% ipython --no-banner

In [1]: import numpy as np

In [2]: from numpy import linalg as LA

In [3]: np.set_printoptions(precision=2, suppress=True, linewidth=100, sign=" ")

In [4]: rd = lambda a: np.round(a, 2) + 0

In [5]: E = np.loadtxt("layer13.csv", delimiter=",")

In [6]: E
Out[6]: 
array([[ 7.,  8.,  1.],
       [ 8.,  5.,  3.],
       [ 7.,  8.,  1.],
       [ 3.,  0.,  3.],
       [ 3.,  7.,  1.]])

In [7]: A2 = E / np.sqrt((E ** 2).mean(axis=1, keepdims=True))

In [8]: rd(LA.norm(A2, axis=1))
Out[8]: array([ 1.73,  1.73,  1.73,  1.73,  1.73])

In [9]: rd(A2[0])
Out[9]: array([ 1.14,  1.3 ,  0.16])

In [10]: rd(E - E.mean(axis=1, keepdims=True))
Out[10]: 
array([[ 1.67,  2.67, -4.33],
       [ 2.67, -0.33, -2.33],
       [ 1.67,  2.67, -4.33],
       [ 1.  , -2.  ,  1.  ],
       [-0.67,  3.33, -2.67]])

In [11]: A2 = np.c_[E[:, :2] @ np.array([[2, 5], [5, 5]]), np.array([-2, -2, -1, 3, -1])]

In [12]: A2
Out[12]: 
array([[54., 75., -2.],
       [41., 65., -2.],
       [54., 75., -1.],
       [ 6., 15.,  3.],
       [41., 50., -1.]])

In [13]: LA.matrix_rank(np.c_[E, A2])
Out[13]: np.int64(4)

In [14]: vec = np.array([0, 2, 5])

In [15]: target = E @ vec

In [16]: target
Out[16]: array([ 21.,  25.,  21.,  15.,  19.])

In [17]: rd(LA.lstsq(E, target)[0])
Out[17]: array([ 0.,  2.,  5.])

In [18]: rng = np.random.default_rng(4312)

In [19]: target = target + 0.05 * rng.normal(size=5)

In [20]: rd(target)
Out[20]: array([ 21.07,  25.06,  20.98,  15.04,  19.05])

In [21]: coef, *_ = LA.lstsq(E, target)

In [22]: rd(E.T @ (target - E @ coef))
Out[22]: array([ 0.,  0.,  0.])

In [23]: [round(float(LA.norm(LA.solve(E.T @ E + lam * np.eye(3), E.T @ target))), 2) for lam in (0, 1, 10, 100)]
Out[23]: [5.41, 4.42, 2.71, 1.84]

In [24]: rd(coef)
Out[24]: array([ 0.  ,  2.01,  5.02])

In [25]: A2 = E[0, 0] * E[1:] - np.outer(E[1:, 0], E[0])

In [26]: A2
Out[26]: 
array([[  0., -29.,  13.],
       [  0.,   0.,   0.],
       [  0., -24.,  18.],
       [  0.,  25.,   4.]])

In [27]: np.flatnonzero(~A2.round(6).any(axis=1))
Out[27]: array([ 1])

In [28]: LA.matrix_rank(A2), LA.matrix_rank(E)
Out[28]: (np.int64(2), np.int64(3))

In [29]: rd(E[:, 0] / E[0, 0])
Out[29]: array([ 1.  ,  1.14,  1.  ,  0.43,  0.43])

In [30]: A2 = np.array([[-3, -2], [-1, -3]])

In [31]: X = np.kron(np.eye(2, dtype=int), A2)

In [32]: X
Out[32]: 
array([[-3, -2,  0,  0],
       [-1, -3,  0,  0],
       [ 0,  0, -3, -2],
       [ 0,  0, -1, -3]])

In [33]: z = rng.permutation(4)

In [34]: z
Out[34]: array([ 0,  2,  3,  1])

In [35]: A2 = X[z][:, z]

In [36]: rd(LA.det(A2)), rd(LA.det(X[z]))
Out[36]: (np.float64(49.0), np.float64(49.0))

In [37]: np.diag(A2)
Out[37]: array([-3, -3, -3, -3])

In [38]: proj = np.triu(np.array([[7, 0, 7, 3], [2, 8, 8, 4], [3, 3, 5, 4], [6, 3, 7, 6]]), 1) + np.eye(4)

In [39]: A2 = proj @ X @ LA.inv(proj)

In [40]: rd(np.poly(A2))
Out[40]: array([  1.,  12.,  50.,  84.,  49.])

In [41]: LA.matrix_rank(A2)
Out[41]: np.int64(4)

In [42]: rd(LA.det(A2))
Out[42]: np.float64(49.0)

In [43]: A2
Out[43]: 
array([[ -3.,  -2.,  13., -58.],
       [ -1.,  -3.,   3., -25.],
       [  0.,   0.,  -7.,  14.],
       [  0.,   0.,  -1.,   1.]])

In [44]: vals, V = LA.eig(A2)

In [45]: rd(np.sort(LA.eigvals(LA.inv(A2))))
Out[45]: array([-0.63, -0.63, -0.23, -0.23])

In [46]: rd(vals)
Out[46]: array([-1.59, -4.41, -4.41, -1.59])

In [47]: rd(np.sort(LA.eigvals(A2.T)))
Out[47]: array([-4.41+0.j, -4.41+0.j, -1.59+0.j, -1.59+0.j])

In [48]: K = np.abs(np.array([[-2, 2, -1, -2], [0, 2, -1, 1], [-1, -2, -1, 0], [1, -1, -2, 2]])) + np.eye(4)

In [49]: K = K / K.sum(axis=1, keepdims=True)

In [50]: rd(K)
Out[50]: 
array([[ 0.38,  0.25,  0.12,  0.25],
       [ 0.  ,  0.6 ,  0.2 ,  0.2 ],
       [ 0.2 ,  0.4 ,  0.4 ,  0.  ],
       [ 0.14,  0.14,  0.29,  0.43]])

In [51]: # row-stochastic, so 1 is an eigenvalue

In [52]: def softmax(z):
    ...:     e = np.exp(z - z.max(axis=-1, keepdims=True))
    ...:     return e / e.sum(axis=-1, keepdims=True)
    ...: 

In [53]: rd(softmax(10 * K[3]))
Out[53]: array([ 0.04,  0.04,  0.18,  0.74])

In [54]: softmax(K).sum(axis=1)
Out[54]: array([ 1.,  1.,  1.,  1.])

In [55]: att = K @ K.T / np.sqrt(4)

In [56]: rd(softmax(att)[3] @ K)
Out[56]: array([ 0.18,  0.35,  0.25,  0.22])

In [57]: softmax(att).round(6).argmax(axis=1)
Out[57]: array([ 0,  1,  2,  3])

In [58]: r0 = np.array([1, 0, 0, 2])

In [59]: A2 = K + np.outer(r0, np.eye(4)[0])

In [60]: LA.matrix_rank(LA.inv(A2) - LA.inv(K), tol=1e-8)
Out[60]: np.int64(1)

In [61]: q, Rm = LA.qr(K)

In [62]: rd(np.abs(np.diag(Rm)))
Out[62]: array([ 0.45,  0.64,  0.27,  0.37])

In [63]: rd(Rm)
Out[63]: 
array([[-0.45, -0.43, -0.37, -0.35],
       [ 0.  , -0.64, -0.29, -0.15],
       [ 0.  ,  0.  , -0.27, -0.08],
       [ 0.  ,  0.  ,  0.  ,  0.37]])

In [64]: np.allclose(Rm.T @ Rm, K.T @ K)
Out[64]: True

In [65]: rd(q)
Out[65]: 
array([[-0.84,  0.17,  0.51,  0.07],
       [ 0.  , -0.93,  0.28,  0.23],
       [-0.45, -0.32, -0.52, -0.65],
       [-0.32, -0.01, -0.62,  0.72]])

In [66]: rd(np.sort(np.abs(LA.eigvals(K)))[::-1])
Out[66]: array([ 1.  ,  0.41,  0.26,  0.26])

In [67]: rd(LA.matrix_power(K, 100))
Out[67]: 
array([[ 0.13,  0.41,  0.26,  0.2 ],
       [ 0.13,  0.41,  0.26,  0.2 ],
       [ 0.13,  0.41,  0.26,  0.2 ],
       [ 0.13,  0.41,  0.26,  0.2 ]])

In [68]: rd(LA.matrix_power(K, 2))
Out[68]: 
array([[ 0.2 ,  0.33,  0.22,  0.25],
       [ 0.07,  0.47,  0.26,  0.21],
       [ 0.16,  0.45,  0.26,  0.13],
       [ 0.17,  0.3 ,  0.28,  0.25]])

In [69]: p = np.eye(4)[0]

In [70]: for _ in range(7):
    ...:     p = p @ K
    ...:     print(p.round(2))
    ...: 
[ 0.38  0.25  0.12  0.25]
[ 0.2   0.33  0.22  0.25]
[ 0.16  0.37  0.25  0.22]
[ 0.14  0.39  0.26  0.21]
[ 0.13  0.4   0.26  0.2 ]
[ 0.13  0.41  0.26  0.2 ]
[ 0.13  0.41  0.26  0.2 ]

In [71]: F = np.array([[0, 1, 2, 1], [-2, -2, 0, 0], [2, 0, 2, 2], [-1, -1, -1, -2]])

In [72]: F[:, 1] = 3 * F[:, 3]

In [73]: F
Out[73]: 
array([[ 0,  3,  2,  1],
       [-2,  0,  0,  0],
       [ 2,  6,  2,  2],
       [-1, -6, -1, -2]])

In [74]: rd(np.abs(LA.eigvals(F)).max())
Out[74]: np.float64(2.09)

In [75]: LA.matrix_power(F, 2)
Out[75]: 
array([[ -3,   6,   3,   2],
       [  0,  -6,  -4,  -2],
       [-10,   6,   6,   2],
       [ 12,   3,  -2,   1]])

In [76]: F.inv()
Traceback (most recent call last):
  Cell In[76], line 1
    F.inv()
AttributeError: 'numpy.ndarray' object has no attribute 'inv'


In [77]: F @ F
Out[77]: 
array([[ -3,   6,   3,   2],
       [  0,  -6,  -4,  -2],
       [-10,   6,   6,   2],
       [ 12,   3,  -2,   1]])
